In [1]: import numpy as np

In [2]: from numpy import linalg as LA

In [3]: np.set_printoptions(precision=2, suppress=True, linewidth=120)

In [4]: rd = lambda a: np.round(a, 2) + 0

In [5]: E = np.load("data.npy")

In [6]: E
Out[6]: 
array([[ 4, -2, -4, -2, -4,  2,  0,  6, -4],
       [ 6, -3, -6, -3, -6,  3,  0,  9, -6],
       [ 4, -2, -4, -2, -4,  2,  0,  6, -4],
       [-4,  2,  4,  2,  4, -2,  0, -6,  4],
       [ 4, -2, -4, -2, -4,  2,  0,  6, -4],
       [-2,  1,  2,  1,  2, -1,  0, -3,  2]])

In [7]: # row 2 repeats row 0

In [8]: x0 = np.array([-8, 1, -2, 1, 2, -6, 6, 9, 2])

In [9]: E @ (2 * x0)
Out[9]: array([-4, -6, -4,  4, -4,  2])

In [10]: E @ np.eye(9)[8]
Out[10]: array([-4., -6., -4.,  4., -4.,  2.])

In [11]: LA.norm(E @ x0) <= LA.norm(E, 2) * LA.norm(x0) + 1e-9
Out[11]: np.True_

In [12]: (E * x0).sum(axis=1)
Out[12]: array([-2, -3, -2,  2, -2,  1])

In [13]: other = E / LA.norm(E, axis=1, keepdims=True)

In [14]: G = other @ other.T

In [15]: np.argwhere(np.triu(np.abs(G) > 0.95, 1))
Out[15]: 
array([[0, 1],
       [0, 2],
       [0, 3],
       [0, 4],
       [0, 5],
       [1, 2],
       [1, 3],
       [1, 4],
       [1, 5],
       [2, 3],
       [2, 4],
       [2, 5],
       [3, 4],
       [3, 5],
       [4, 5]])

In [16]: rd(np.degrees(np.arccos(np.clip(G[5, 3], -1, 1))))
Out[16]: np.float64(0.0)

In [17]: rd(LA.norm(other, axis=1))
Out[17]: array([1., 1., 1., 1., 1., 1.])

In [18]: rank = LA.matrix_rank(E)

In [19]: rank
Out[19]: np.int64(1)

In [20]: ns = LA.svd(E)[2][rank:].T

In [21]: np.allclose(E @ ns, 0)
Out[21]: True

In [22]: [int(LA.matrix_rank(np.delete(E, i, axis=0))) for i in range(6)]
Out[22]: [1, 1, 1, 1, 1, 1]

In [23]: def softmax(z):
    ...:     e = np.exp(z - z.max(axis=-1, keepdims=True))
    ...:     return e / e.sum(axis=-1, keepdims=True)
    ...: 

In [24]: rd(softmax(E[3] + -2))
Out[24]: array([0.  , 0.04, 0.3 , 0.04, 0.3 , 0.  , 0.01, 0.  , 0.3 ])

In [25]: scores = E @ E.T / np.sqrt(9)

In [26]: rd(softmax(scores))
Out[26]: 
array([[0., 1., 0., 0., 0., 0.],
       [0., 1., 0., 0., 0., 0.],
       [0., 1., 0., 0., 0., 0.],
       [0., 0., 0., 1., 0., 0.],
       [0., 1., 0., 0., 0., 0.],
       [0., 0., 0., 1., 0., 0.]])

In [27]: rd(softmax(scores + np.triu(np.full(scores.shape, -np.inf), 1)))
Out[27]: 
array([[1., 0., 0., 0., 0., 0.],
       [0., 1., 0., 0., 0., 0.],
       [0., 1., 0., 0., 0., 0.],
       [0., 0., 0., 1., 0., 0.],
       [0., 1., 0., 0., 0., 0.],
       [0., 0., 0., 1., 0., 0.]])

In [28]: softmax(scores).round(6).argmax(axis=1)
Out[28]: array([1, 1, 1, 3, 1, 3])

In [29]: left, sig, Vt = LA.svd(E)

In [30]: np.argmax(sig[:-1] / (sig[1:] + 1e-6)) + 1
Out[30]: np.int64(1)

In [31]: other = left[:, :1] @ np.diag(sig[:1]) @ Vt[:1]

In [32]: LA.matrix_rank(other)
Out[32]: np.int64(1)

In [33]: rd(other)
Out[33]: 
array([[ 4., -2., -4., -2., -4.,  2.,  0.,  6., -4.],
       [ 6., -3., -6., -3., -6.,  3.,  0.,  9., -6.],
       [ 4., -2., -4., -2., -4.,  2.,  0.,  6., -4.],
       [-4.,  2.,  4.,  2.,  4., -2.,  0., -6.,  4.],
       [ 4., -2., -4., -2., -4.,  2.,  0.,  6., -4.],
       [-2.,  1.,  2.,  1.,  2., -1.,  0., -3.,  2.]])

In [34]: rd(LA.norm(E - other) / LA.norm(E))
Out[34]: np.float64(0.0)

In [35]: rd(np.abs(E - other).max())
Out[35]: np.float64(0.0)

In [36]: mat = np.array([[3, -1, -3, -1, -3, 3, 0, -2, 0],
    ...:     [0, 2, 2, 1, -2, 0, -2, -1, 3],
    ...:     [0, 2, 3, 0, 3, 3, -1, -2, 2],
    ...:     [3, 7, 5, 3, -11, 3, -8, -6, 12]])

In [37]: # row 3 is much longer than the rest

In [38]: left, sig, Vt = LA.svd(mat)

In [39]: rd(sig)
Out[39]: array([22.34,  7.06,  5.1 ,  0.  ])

In [40]: np.argmax(sig[:-1] / (sig[1:] + 1e-6)) + 1
Out[40]: np.int64(3)

In [41]: other = left[:, :3] @ np.diag(sig[:3]) @ Vt[:3]

In [42]: LA.matrix_rank(other)
Out[42]: np.int64(3)

In [43]: rd(LA.norm(mat - other) / LA.norm(mat))
Out[43]: np.float64(0.0)

In [44]: LA.matrix_rank(mat, rtol=0.05)
Out[44]: np.int64(3)

In [45]: rd(np.abs(mat - other).max())
Out[45]: np.float64(0.0)

In [46]: rd(LA.norm(mat - other, 2)), rd(sig[3])
Out[46]: (np.float64(0.0), np.float64(0.0))
